>>> import numpy as np
>>> import numpy.linalg as la
>>> np.set_printoptions(precision=3, suppress=True, linewidth=140, legacy="1.25")
>>> J = np.load("x.npy")
>>> J
array([[ 1,  2, -2,  2, -2, -1],
       [-1,  1,  2, -2,  2, -2],
       [-2, -1,  1,  2, -2,  2],
       [ 2, -2, -1,  1,  2, -2],
       [-2,  2, -2, -1,  1,  2],
       [ 2, -2,  2, -2, -1,  1]])
>>> gram = J.T @ J
>>> print(np.diag(gram))
[18 18 18 18 18 18]
>>> np.round(la.svd(J, compute_uv=False) ** 2, 3) + 0
array([36., 27., 27.,  9.,  9.,  0.])
>>> la.matrix_rank(gram)
5
>>> np.trace(gram), (J ** 2).sum()
(108, 108)
>>> print(np.round(la.eigvalsh(gram)[::-1], 3) + 0)
[36. 27. 27.  9.  9.  0.]
>>> np.abs(np.diag(la.qr(J)[1])) > 1e-9
array([ True,  True,  True,  True,  True, False])
>>> np.unique(J.round(6), axis=0).shape
(6, 6)
>>> print(round(float(np.trace(la.pinv(J) @ J)), 3))
5.0
>>> la.lstsq(J[:-1].T, J[-1])[2]
5
>>> left, sigma, VT = la.svd(J)
>>> evecs = VT[:(sigma > 1e-8).sum()]
>>> rng = np.random.default_rng(1015)
>>> x0 = J[3] + -3 * J[0] + rng.integers(2) * np.eye(6)[5]
>>> x0
array([-1., -8.,  5., -5.,  8.,  2.])
>>> np.diag(evecs.T @ evecs)
array([0.833, 0.833, 0.833, 0.833, 0.833, 0.833])
>>> evecs.T @ evecs
array([[ 0.833, -0.167, -0.167, -0.167, -0.167, -0.167],
       [-0.167,  0.833, -0.167, -0.167, -0.167, -0.167],
       [-0.167, -0.167,  0.833, -0.167, -0.167, -0.167],
       [-0.167, -0.167, -0.167,  0.833, -0.167, -0.167],
       [-0.167, -0.167, -0.167, -0.167,  0.833, -0.167],
       [-0.167, -0.167, -0.167, -0.167, -0.167,  0.833]])
>>> z = rng.permutation(6)
>>> z
array([1, 5, 4, 2, 3, 0])
>>> B = J[z][:, z]
>>> np.allclose(B, J)
False
>>> np.trace(B)
6
>>> W0 = np.loadtxt("mat.csv", delimiter=",")
>>> W0
array([[  1.,  -2.,   4.,  -8.],
       [  1.,  -1.,   1.,  -1.],
       [  1.,   0.,   0.,   0.],
       [  1.,   1.,   1.,   1.],
       [  1.,   2.,   4.,   8.],
       [  1.,   3.,   9.,  27.],
       [  1.,   4.,  16.,  64.],
       [  1.,   5.,  25., 125.],
       [  1.,   6.,  36., 216.],
       [  1.,   7.,  49., 343.]])
>>> # column 3 dominates
>>> round(la.norm(W0, 2) / la.norm(W0), 3)
1.0
>>> np.argsort(-la.norm(W0, axis=0).round(6), kind="stable")[:3]
array([3, 2, 1])
>>> left, sigma, VT = la.svd(W0)
>>> np.argmax(sigma[:-1] / (sigma[1:] + 1e-6)) + 1
1
>>> B = left[:, :1] @ np.diag(sigma[:1]) @ VT[:1]
>>> round(float(la.norm(W0 - B) / la.norm(W0)), 3)
0.031
>>> B = W0 / np.sqrt((W0 ** 2).mean(axis=1, keepdims=True))
>>> B[6]
array([0.03 , 0.121, 0.484, 1.937])
>>> B = np.array([[2, 0, 3, 2, 3, 1, 2, 2, 3, 1, 0, 1, 0, 3, 2],
...     [2, 1, 0, 0, 2, 1, 0, 3, 3, 2, 2, 1, 0, 0, 1],
...     [1, 1, 3, 1, 2, 3, 3, 1, 2, 0, 1, 0, 1, 3, 3],
...     [3, 3, 0, 3, 2, 3, 0, 2, 2, 1, 2, 1, 2, 2, 3]])
>>> F = B.T @ B
>>> print(F)
[[18 12  9 14 18 16  7 17 20  9 11  7  7 15 18]
 [12 11  3 10 10 13  3 10 11  5  9  4  7  9 13]
 [ 9  3 18  9 15 12 15  9 15  3  3  3  3 18 15]
 [14 10  9 14 14 14  7 11 14  5  7  5  7 15 16]
 [18 10 15 14 21 17 12 18 23  9 10  7  6 19 20]
 [16 13 12 14 17 20 11 14 18  6 11  5  9 18 21]
 [ 7  3 15  7 12 11 13  7 12  2  3  2  3 15 13]
 [17 10  9 11 18 14  7 18 21 10 11  7  5 13 16]
 [20 11 15 14 23 18 12 21 26 11 12  8  6 19 21]
 [ 9  5  3  5  9  6  2 10 11  6  6  4  2  5  7]
 [11  9  3  7 10 11  3 11 12  6  9  4  5  7 11]
 [ 7  4  3  5  7  5  2  7  8  4  4  3  2  5  6]
 [ 7  7  3  7  6  9  3  5  6  2  5  2  5  7  9]
 [15  9 18 15 19 18 15 13 19  5  7  5  7 22 21]
 [18 13 15 16 20 21 13 16 21  7 11  6  9 21 23]]
>>> ev, evecs = la.eigh(F)
>>> print(round(ev.sum(), 3), np.trace(F))
227.0 227
>>> np.round(la.eigvalsh(F @ F), 3) + 0
array([    0.   ,     0.   ,     0.   ,     0.   ,     0.   ,     0.   ,     0.   ,     0.   ,     0.   ,     0.   ,     0.   ,    24.797,
         241.585,   751.998, 32060.62 ])
>>> np.abs(evecs[:, -1]).round(6).argmax()
8
>>> ev, evecs = la.eigh(F)
>>> x0 = np.array([0, 0, 1, 1, 1, 0, 1, -1, -1, -2, -1, 2, -1, 0, -2])
>>> print(np.abs(F).sum(axis=1).max(), round(float(np.abs(ev).max()), 3))
237 179.055
>>> left, sigma, VT = la.svd(F)
>>> sigma.round(3) + 0
array([179.055,  27.423,  15.543,   4.98 ,   0.   ,   0.   ,   0.   ,   0.   ,   0.   ,   0.   ,   0.   ,   0.   ,   0.   ,   0.   ,
         0.   ])
>>> np.argmax(sigma[:-1] / (sigma[1:] + 1e-6)) + 1
4
>>> B = left[:, :4] @ np.diag(sigma[:4]) @ VT[:4]
>>> round(float(la.norm(F - B, 2)), 3), round(float(sigma[4]), 3)
(0.0, 0.0)
>>> print(la.matrix_rank(F, rtol=0.05))
3
>>> print(round(float(la.norm(F - B) / la.norm(F)), 3))
0.0
>>> print(la.lstsq(F[:-1].T, F[-1])[2])
4
>>> f = np.array([-1, 1])
>>> np.cross(F[1, :3], F[9, :3])
array([ 18,  -9, -39])
>>> print(np.convolve(F[1], f))
[-12   1   8  -7   0  -3  10  -7  -1   6  -4   5  -3  -2  -4  13]
>>> basis = np.array([[1.1, 0.4, -0.1, 1.5, -0.3, -0.6, -1.4, -0.1]])
>>> M = np.array([[-1], [-1], [-2], [1], [2], [2], [-2], [0], [1], [3], [-3]]) @ basis + 0.1 * rng.normal(size=(11, 8))
>>> M
array([[-0.988, -0.424,  0.114, -1.442,  0.085,  0.469,  1.335,  0.088],
       [-1.095, -0.463,  0.037, -1.33 ,  0.225,  0.705,  1.383,  0.168],
       [-2.258, -0.587,  0.04 , -2.966,  0.632,  1.165,  2.82 ,  0.235],
       [ 1.116,  0.325, -0.105,  1.488, -0.085, -0.395, -1.463, -0.089],
       [ 2.147,  0.877, -0.189,  3.067, -0.569, -1.237, -2.635, -0.233],
       [ 2.247,  0.927, -0.232,  3.057, -0.549, -1.223, -2.766, -0.38 ],
       [-2.263, -0.75 ,  0.274, -2.947,  0.619,  1.201,  3.038,  0.062],
       [-0.051, -0.141, -0.059,  0.099, -0.046,  0.039, -0.009, -0.165],
       [ 1.037,  0.465, -0.106,  1.634, -0.321, -0.654, -1.491, -0.132],
       [ 3.388,  1.061, -0.323,  4.26 , -0.924, -1.829, -4.144, -0.291],
       [-3.377, -1.09 ,  0.326, -4.39 ,  0.85 ,  1.766,  4.074,  0.252]])
>>> B = np.c_[M[:, :2] @ np.array([[0, -1], [-2, 2]]), np.array([-1, -1, 2, 6, 2, 7, -8, -2, -3, -7, 2])]
>>> print(B)
[[ 0.848  0.14  -1.   ]
 [ 0.926  0.169 -1.   ]
 [ 1.174  1.084  2.   ]
 [-0.65  -0.466  6.   ]
 [-1.754 -0.393  2.   ]
 [-1.855 -0.392  7.   ]
 [ 1.501  0.762 -8.   ]
 [ 0.282 -0.231 -2.   ]
 [-0.93  -0.107 -3.   ]
 [-2.123 -1.265 -7.   ]
 [ 2.181  1.196  2.   ]]
>>> np.round(la.norm(B - M @ la.lstsq(M, B)[0], axis=0), 3) + 0
array([0.   , 0.   , 9.057])
>>> np.round(la.lstsq(M, B[:, 0])[0], 3) + 0
array([ 0., -2.,  0.,  0.,  0.,  0.,  0.,  0.])
>>> la.norm(la.qr(M)[0].T @ B, axis=0) ** 2 / ((B ** 2).sum(axis=0) + 1e-12)
array([1.   , 1.   , 0.635])
>>> q, evecs = la.qr(M[:, :7])[0], la.qr(M[:, 7:])[0]
>>> sigma = la.svd(q.T @ evecs, compute_uv=False)
>>> np.degrees(np.arccos(sigma.clip(0, 1)))
array([19.603])
>>> round(la.norm(q @ q.T - evecs @ evecs.T, 2), 3)
1.0
>>> sigma
array([0.942])
>>> proj = M @ la.solve(M.T @ M, M.T)
>>> np.round(la.eigvalsh(proj), 3) + 0
array([0., 0., 0., 1., 1., 1., 1., 1., 1., 1., 1.])
>>> np.allclose(proj @ proj, proj)
True
>>> proj @ M[:, 2]
array([ 0.114,  0.037,  0.04 , -0.105, -0.189, -0.232,  0.274, -0.059, -0.106, -0.323,  0.326])
>>> np.diag(proj)
array([0.496, 0.892, 0.953, 0.674, 0.615, 0.951, 0.8  , 0.955, 0.534, 0.534, 0.596])
>>> B = np.array([[0, 3], [3, 3], [0, 2], [0, 2], [1, 1], [0, 3], [1, 3], [3, 3]])
>>> np.einsum("ij->j", M)
array([-0.097,  0.2  , -0.223,  0.53 , -0.083,  0.009,  0.143, -0.486])
>>> np.count_nonzero(M)
88
>>> la.svd(M, compute_uv=False)
array([15.031,  0.441,  0.386,  0.329,  0.231,  0.206,  0.185,  0.071])
>>> M.sum(axis=0)
array([-0.097,  0.2  , -0.223,  0.53 , -0.083,  0.009,  0.143, -0.486])
>>> M.sum(axis=1)
array([-0.763, -0.37 , -0.918,  0.794,  1.228,  1.082, -0.767, -0.333,  0.433,  1.198, -1.591])
>>> M[11]
Traceback (most recent call last):
  File "<python-input-83>", line 1, in <module>
    M[11]
    ~^^^^
IndexError: index 11 is out of bounds for axis 0 with size 11
>>> print(la.matrix_rank(M))
8
>>> M.shape
(11, 8)
>>> print(np.round(la.norm(M), 3))
15.05
